In [1]: import numpy as np

In [2]: np.set_printoptions(precision=1, suppress=True, linewidth=120, legacy="1.25")

In [3]: rnd = lambda a: np.round(a, 1) + 0

In [4]: data = np.load("sample9.npy")

In [5]: rnd(data)
Out[5]: 
array([[-4.4,  2.4, -0.3, -0.5,  7. ,  0.6,  5. ],
       [-3.7,  2.6, -0.7, -1.1,  6.8,  1.3,  5.5],
       [-0.6,  3.1, -1.9, -2.8,  5.1,  3.7,  6.2],
       [-1.3, -3.1,  2.4,  3.5, -3.5, -4.8, -6. ],
       [-1.7,  3. , -1.5, -2.3,  5.8,  3. ,  6.1],
       [-6.2,  1.3,  1. ,  1.3,  6.7, -1.9,  2.9],
       [ 5.3,  1.9, -2.8, -4. , -1.2,  5.6,  3.4],
       [-3.8,  2.6, -0.6, -1. ,  6.8,  1.2,  5.4],
       [ 6.8, -0.2, -1.9, -2.6, -5.5,  3.7, -0.8],
       [ 4.1,  2.5, -2.8, -4. ,  0.5,  5.6,  4.6],
       [ 6.5, -0.9, -1.3, -1.7, -6.4,  2.5, -2.3],
       [ 6.5, -1. , -1.2, -1.6, -6.4,  2.4, -2.4],
       [-0.9,  3.1, -1.8, -2.7,  5.3,  3.6,  6.2],
       [ 6.5, -0.9, -1.3, -1.7, -6.3,  2.6, -2.2],
       [ 0.1, -3.1,  2. ,  3. , -4.7, -4. , -6.2],
       [ 2.5,  2.9, -2.6, -3.8,  2.4,  5.2,  5.6],
       [ 6.8,  0.2, -2.1, -2.9, -4.9,  4.2,  0. ],
       [-4.7,  2.3, -0.2, -0.4,  7. ,  0.3,  4.9],
       [-0.6,  3.1, -1.9, -2.8,  5.1,  3.8,  6.2],
       [-5.2, -2. ,  2.8,  4. ,  1.1, -5.6, -3.5],
       [-6.4,  1. ,  1.2,  1.6,  6.5, -2.4,  2.5],
       [-5.2,  2. ,  0.2,  0.1,  7. , -0.3,  4.4],
       [-6.3,  1.2,  1. ,  1.3,  6.6, -2. ,  2.8]])

In [6]: Xs = data - data.mean(axis=0)

In [7]: Uu, sigma, vt = np.linalg.svd(Xs, full_matrices=False)

In [8]: rnd(sigma)
Out[8]: array([35.9, 27.4,  0. ,  0. ,  0. ,  0. ,  0. ])

In [9]: rnd((sigma ** 2).sum() ** 2 / (sigma ** 4).sum())
Out[9]: 1.9

In [10]: np.searchsorted(np.cumsum(sigma ** 2) / (sigma ** 2).sum(), 0.9) + 1
Out[10]: 2

In [11]: np.abs(vt[0]).argmax()
Out[11]: 4

In [12]: rnd(sigma ** 2 / (sigma ** 2).sum())
Out[12]: array([0.6, 0.4, 0. , 0. , 0. , 0. , 0. ])

In [13]: (np.sign(Uu[:, 0]) == np.sign(Uu[0, 0])).astype(int)
Out[13]: array([1, 1, 1, 0, 1, 1, 0, 1, 0, 0, 0, 0, 1, 0, 0, 0, 0, 1, 1, 1, 1, 1, 1])

In [14]: np.abs(Uu[:, 0]).argmax()
Out[14]: 11

In [15]: rnd(Xs.mean(axis=0))
Out[15]: array([0., 0., 0., 0., 0., 0., 0.])

In [16]: x0 = np.array([1, 2, 1, 3, 1, 3, 2])

In [17]: a = np.maximum(data @ x0, 0)

In [18]: np.flatnonzero(a > 1e-9)
Out[18]: array([ 0,  1,  2,  4,  5,  6,  7,  8,  9, 12, 15, 16, 17, 18, 20, 21, 22])

In [19]: W = np.array([[3, -1, 3, 2, 0],
    ...:     [3, -1, 3, 1, 0],
    ...:     [0, 3, 2, 0, -3],
    ...:     [0, 1, -1, -1, -2],
    ...:     [3, -3, 1, -3, -1],
    ...:     [-2, -1, -3, 1, 2],
    ...:     [-2, -2, 2, 3, -1]])

In [20]: b = np.array([-3, 4, 1, 2, 3])

In [21]: H = np.maximum(data @ W + b, 0)

In [22]: (H > 0).astype(int)
Out[22]: 
array([[1, 0, 1, 0, 0],
       [1, 0, 1, 0, 0],
       [1, 0, 1, 1, 1],
       [0, 1, 0, 0, 0],
       [1, 0, 1, 1, 1],
       [1, 0, 1, 0, 0],
       [0, 0, 1, 1, 1],
       [1, 0, 1, 0, 0],
       [0, 1, 1, 1, 1],
       [0, 0, 1, 1, 1],
       [0, 1, 0, 1, 1],
       [0, 1, 0, 1, 1],
       [1, 0, 1, 1, 1],
       [0, 1, 0, 1, 1],
       [0, 1, 0, 0, 0],
       [0, 0, 1, 1, 1],
       [0, 0, 1, 1, 1],
       [1, 0, 1, 0, 0],
       [1, 0, 1, 1, 1],
       [0, 1, 0, 0, 0],
       [1, 0, 1, 0, 0],
       [1, 0, 1, 0, 0],
       [1, 0, 1, 0, 0]])

In [23]: np.linalg.matrix_rank(H)
Out[23]: 5

In [24]: C = np.array([[-4, -4, -3], [3, -5, -3], [2, 1, 4], [3, -5, -1], [5, 1, 0]])

In [25]: W @ C
Out[25]: 
array([[ -3, -14,   4],
       [ -6,  -9,   5],
       [ -2, -16,  -1],
       [-12,  -3,  -6],
       [-33,  18,   7],
       [ 12,   7,  -4],
       [ 10,   4,  17]])
